$ python3 -q
>>> import numpy as np
>>> from numpy import linalg as LA
>>> np.set_printoptions(suppress=True, linewidth=160)
>>> mat = np.load("case8.npy")
>>> mat
array([[-3.9, -6. ,  2. ,  4. , -2. ],
       [ 0. , -1.9,  7. ,  3. , -9. ],
       [-6. , -4. ,  2.1,  8. , -1. ],
       [ 0. , -7. , -9. , -1.9, -3. ],
       [-4. , -6. ,  2. ,  4. , -1.9]])
>>> t3 = np.stack([mat, -2 * mat, mat[::-1]])
>>> np.round(LA.norm(t3, axis=(1, 2)), 1)
array([23.6, 47.2, 23.6])
>>> LA.matrix_rank(t3.reshape(3, -1))
np.int64(2)
>>> np.round(LA.det(t3), 1)
array([-201.9, 6459.5, -201.9])
>>> np.round(t3.sum(axis=0), 1)
array([[ -0.1,   0. ,   0. ,   0. ,   0.1],
       [  0. ,  -5.1, -16. ,  -4.9,   6. ],
       [  0. ,   0. ,   0. ,   0. ,   0. ],
       [  0. ,   5.1,  16. ,   4.9,  -6. ],
       [  0.1,   0. ,   0. ,   0. ,  -0.1]])
>>> rng = np.random.default_rng(764144)
>>> idx = rng.permutation(5)
>>> idx
array([0, 2, 1, 4, 3])
>>> A2 = mat[idx][:, idx]
>>> np.diag(A2)
array([-3.9,  2.1, -1.9, -1.9, -1.9])
>>> A = np.load("w.npy")
>>> A
array([[0, 2, 3, 8, 6],
       [0, 0, 3, 6, 4],
       [0, 0, 0, 8, 7],
       [0, 0, 0, 0, 4],
       [0, 0, 0, 0, 0]])
>>> A @ A
array([[ 0,  0,  6, 36, 61],
       [ 0,  0,  0, 24, 45],
       [ 0,  0,  0,  0, 32],
       [ 0,  0,  0,  0,  0],
       [ 0,  0,  0,  0,  0]])
>>> [int(LA.matrix_rank(LA.matrix_power(A, p))) for p in range(1, 6)]
[4, 3, 2, 1, 0]
>>> np.prod(np.diag(A)), round(LA.det(A), 1)
(np.int64(0), np.float64(0.0))
>>> U, sv, VT = LA.svd(A)
>>> V = VT[:(sv > 1e-8).sum()]
>>> x0 = A[4] + 3 * A[1] + rng.integers(2) * np.eye(5)[2]
>>> x0
array([ 0.,  0., 10., 18., 12.])
>>> np.round(LA.norm(x0 - V.T @ V @ x0), 1)
np.float64(0.0)
>>> np.allclose(V.T @ V @ x0, x0)
True
>>> np.round(np.diag(V.T @ V), 1)
array([0., 1., 1., 1., 1.])
>>> np.round(V.T @ V, 1) + 0
array([[0., 0., 0., 0., 0.],
       [0., 1., 0., 0., 0.],
       [0., 0., 1., 0., 0.],
       [0., 0., 0., 1., 0.],
       [0., 0., 0., 0., 1.]])
>>> np.abs(np.diag(LA.qr(A)[1])) > 1e-9
array([False, False, False, False, False])
>>> round(float(np.trace(LA.pinv(A) @ A)), 1)
4.0
>>> np.unique(A.round(6), axis=0).shape
(5, 5)
>>> np.allclose(A[:-1].T @ LA.lstsq(A[:-1].T, A[-1])[0], A[-1])
True
>>> x0 = np.array([-4, 3, -5, 3, -4])
>>> A @ x0
array([ -9, -13,  -4, -16,   0])
>>> A @ np.ones(5)
array([19., 13., 15.,  4.,  0.])
>>> (A @ x0).argmax()
np.int64(4)
>>> P = np.triu(np.array([[-1, 3, 2, 0, -3],
...     [1, 2, -2, -2, 1],
...     [0, -2, -1, -2, 3],
...     [-3, 0, -2, 0, 3],
...     [0, 2, 1, 2, -1]]), 1) + np.eye(5)
>>> A2 = P @ A @ LA.inv(P)
>>> np.poly(A2)
array([1., 0., 0., 0., 0., 0.])
>>> P @ A - A @ P
array([[  0.,   0.,  13.,  44.,  -9.],
       [  0.,   0.,   0., -10., -49.],
       [  0.,   0.,   0.,   0., -32.],
       [  0.,   0.,   0.,   0.,   0.],
       [  0.,   0.,   0.,   0.,   0.]])
>>> A2
array([[   0.,    2.,   16.,   78., -252.],
       [   0.,    0.,    3.,   -4.,  -15.],
       [   0.,    0.,    0.,    8.,  -25.],
       [   0.,    0.,    0.,    0.,    4.],
       [   0.,    0.,    0.,    0.,    0.]])
>>> data = np.diag(np.array([-2, 0, 2, -1, -2, 2]))
>>> data
array([[-2,  0,  0,  0,  0,  0],
       [ 0,  0,  0,  0,  0,  0],
       [ 0,  0,  2,  0,  0,  0],
       [ 0,  0,  0, -1,  0,  0],
       [ 0,  0,  0,  0, -2,  0],
       [ 0,  0,  0,  0,  0,  2]])
>>> U, sv, VT = LA.svd(data)
>>> sv
array([2., 2., 2., 2., 1., 0.])
>>> np.argmax(sv[:-1] / (sv[1:] + 1e-6)) + 1
np.int64(5)
>>> A2 = U[:, :5] @ np.diag(sv[:5]) @ VT[:5]
>>> A2
array([[-2.,  0.,  0.,  0.,  0.,  0.],
       [ 0.,  0.,  0.,  0.,  0.,  0.],
       [ 0.,  0.,  2.,  0.,  0.,  0.],
       [ 0.,  0.,  0., -1.,  0.,  0.],
       [ 0.,  0.,  0.,  0., -2.,  0.],
       [ 0.,  0.,  0.,  0.,  0.,  2.]])
>>> round(float(LA.norm(data - A2) / LA.norm(data)), 1)
0.0
>>> np.round(np.sort(LA.eigvals(data)), 1)
array([-2., -2., -1.,  0.,  2.,  2.])
>>> np.prod(np.diag(data)), round(LA.det(data), 1)
(np.int64(0), np.float64(0.0))
>>> LA.matrix_rank(data - data[0, 0] * np.eye(6))
np.int64(4)
>>> data @ data
array([[4, 0, 0, 0, 0, 0],
       [0, 0, 0, 0, 0, 0],
       [0, 0, 4, 0, 0, 0],
       [0, 0, 0, 1, 0, 0],
       [0, 0, 0, 0, 4, 0],
       [0, 0, 0, 0, 0, 4]])
>>> [int(LA.matrix_rank(LA.matrix_power(data, p))) for p in range(1, 7)]
[5, 5, 5, 5, 5, 5]
>>> np.argsort(-LA.norm(data, axis=0).round(6), kind="stable")[:3]
array([0, 2, 4])
>>> LA.cond(data) > 100
np.True_
>>> round(LA.norm(data, 2) / LA.norm(data), 1)
np.float64(0.5)
>>> [round(float(x), 1) for x in LA.svd(data, compute_uv=False)[:3]]
[2.0, 2.0, 2.0]
>>> LA.matrix_rank(data, rtol=0.1)
np.int64(5)
>>> t3 = np.stack([data, -3 * data, data[::-1]])
>>> t3.sum(axis=0)
array([[ 4,  0,  0,  0,  0,  2],
       [ 0,  0,  0,  0, -2,  0],
       [ 0,  0, -4, -1,  0,  0],
       [ 0,  0,  2,  2,  0,  0],
       [ 0,  0,  0,  0,  4,  0],
       [-2,  0,  0,  0,  0, -4]])
>>> np.round(LA.det(t3), 1)
array([0., 0., 0.])
>>> (t3 @ data.T).shape
(3, 6, 6)
>>> LA.matrix_rank(t3.reshape(3, -1))
np.int64(2)
>>> t3.shape
(3, 6, 6)
>>> np.einsum("bij,cij->bc", t3, t3)
array([[ 17, -51,   0],
       [-51, 153,   0],
       [  0,   0,  17]])
>>> np.round(LA.norm(t3, axis=(1, 2)), 1)
array([ 4.1, 12.4,  4.1])
>>> M = np.load("dump.npy")
>>> M
array([[ 3.9, -0.2, -9. , -6.8, -4.8,  8. ],
       [-0.1,  0.1, -0.1,  0.3,  0.2, -0.2]])
>>> def softmax(z):
...     e = np.exp(z - z.max(axis=-1, keepdims=True))
...     return e / e.sum(axis=-1, keepdims=True)
... 
>>> np.round(softmax(M[0]), 1) + 0
array([0., 0., 0., 0., 0., 1.])
>>> np.round(softmax(M[0] + -2), 1) + 0
array([0., 0., 0., 0., 0., 1.])
>>> np.round(softmax(M).sum(axis=1), 1)
array([1., 1.])
>>> scores = M @ M.T / np.sqrt(6)
>>> softmax(scores)[0] @ M
array([ 3.9, -0.2, -9. , -6.8, -4.8,  8. ])
>>> np.round(softmax(scores + np.triu(np.full(scores.shape, -np.inf), 1)), 1)
array([[1. , 0. ],
       [0.1, 0.9]])
